$ python3 -q
>>> import numpy as np
>>> from numpy import linalg as LA
>>> np.set_printoptions(precision=2, suppress=True, linewidth=160)
>>> F = np.load("mat.npy")
>>> print(F)
[[ 13  -3  -2   0   2  -2  -1  -3   1]
 [  0  -3   2   3  -2   1   0  -3   0]
 [ -2   3   6   3   1  -3  -1  -1   0]
 [ -2   3   1  -8  -3   2   2  -1   2]
 [ -1   0   1   0  16   0  -1  -1   2]
 [  3  -2  -2  -1  -3 -13   1   3  -1]
 [ -2   2   3  -2  -2  -2  18   0  -2]
 [ -1   1   1  -1   1  -2  -1   3   3]
 [ -3   1  -3   0   0   0   0  -3  16]]
>>> ang = np.radians(15)
>>> r_ = np.eye(9)
>>> r_[0, 0] = r_[8, 8] = np.cos(ang)
>>> r_[0, 8], r_[8, 0] = -np.sin(ang), np.sin(ang)
>>> print(r_)
[[ 0.97  0.    0.    0.    0.    0.    0.    0.   -0.26]
 [ 0.    1.    0.    0.    0.    0.    0.    0.    0.  ]
 [ 0.    0.    1.    0.    0.    0.    0.    0.    0.  ]
 [ 0.    0.    0.    1.    0.    0.    0.    0.    0.  ]
 [ 0.    0.    0.    0.    1.    0.    0.    0.    0.  ]
 [ 0.    0.    0.    0.    0.    1.    0.    0.    0.  ]
 [ 0.    0.    0.    0.    0.    0.    1.    0.    0.  ]
 [ 0.    0.    0.    0.    0.    0.    0.    1.    0.  ]
 [ 0.26  0.    0.    0.    0.    0.    0.    0.    0.97]]
>>> Y = F @ r_.T
>>> print(np.allclose(F @ F.T, Y @ Y.T))
True
>>> print(LA.svd(F, compute_uv=False), LA.svd(Y, compute_uv=False))
[20.85 18.25 15.98 15.18 12.07  9.24  6.65  3.69  2.18] [20.85 18.25 15.98 15.18 12.07  9.24  6.65  3.69  2.18]
>>> print(np.abs(Y - F).max(axis=0))
[4.04 0.   0.   0.   0.   0.   0.   0.   3.33]
>>> f = np.array([-1, -1, 2])
>>> print(np.cross(F[8, :3], F[1, :3]))
[-7  6  9]
>>> print(np.polyval(f, F[8]))
[  -4    0   -4    2    2    2    2   -4 -270]
>>> print(np.convolve(F[8], f))
[  3   2  -4   5  -6   0   0   3 -13 -22  32]
>>> Y = LA.inv(F)
>>> print(round(float(LA.det(F) * LA.det(Y)), 2))
1.0
>>> print(np.round(LA.slogdet(F)[0], 2))
-1.0
>>> M = np.load("arr.npy")
>>> print(M)
[[-1.7  9.   6.  -7.  -9.  -9.  -7.   4.   1.  -3.   0.   0.   8.   7. ]
 [-9.  -4.7 -3.   6.   3.  -8.  -6.   2.   9.   8.   1.   2.   5.  -9. ]
 [-8.   8.  -7.7  6.  -3.  -5.  -2.  -7.  -1.  -7.   2.   8.   5.  -7. ]
 [-8.   7.  -2.   7.3  3.  -5.   8.  -2.  -6.  -8.   8.   3.   0.  -6. ]
 [-7.  -7.   2.  -7.  -6.7 -8.  -7.  -1.   2.   4.   5.   4.  -2.   8. ]
 [-4.   8.  -8.   7.  -4.   2.3  7.  -4.   1.  -3.  -2.   1.   7.  -2. ]
 [ 5.  -1.   1.  -2.  -9.  -7.   8.3 -9.   6.   1.  -5.  -4.   0.   1. ]
 [-9.   5.   0.   3.   2.   3.  -2.  -2.7  4.  -4.  -8.   5.   9.   5. ]
 [-5.   1.   1.   7.   9.  -3.   1.   8.   0.3  6.  -6.  -5.   6.   0. ]
 [ 5.   6.  -1.   0.   2.  -2.  -9.  -7.   7.  -6.7  2.   0.   6.   5. ]
 [ 9.   1.  -9.   3.  -7.  -6.  -7.   8.  -7.  -3.   8.3  6.  -3.  -2. ]
 [-1.   2.   6.  -2.  -9.   4.  -9.  -1.   4.   1.  -1.   0.3 -9.   2. ]
 [ 2.   2.   4.  -6.  -6.  -8.   8.  -5.  -2.   8.  -2.   9.  -1.7 -4. ]
 [-2.   9.   6.  -7.  -9.  -9.  -7.   4.   1.  -3.   0.   0.   8.   7.3]]
>>> C2 = M.T @ M
>>> print(LA.matrix_rank(C2))
14
>>> print(np.trace(C2), (M ** 2).sum())
6103.06 6103.06
>>> print((M @ M.T).shape)
(14, 14)
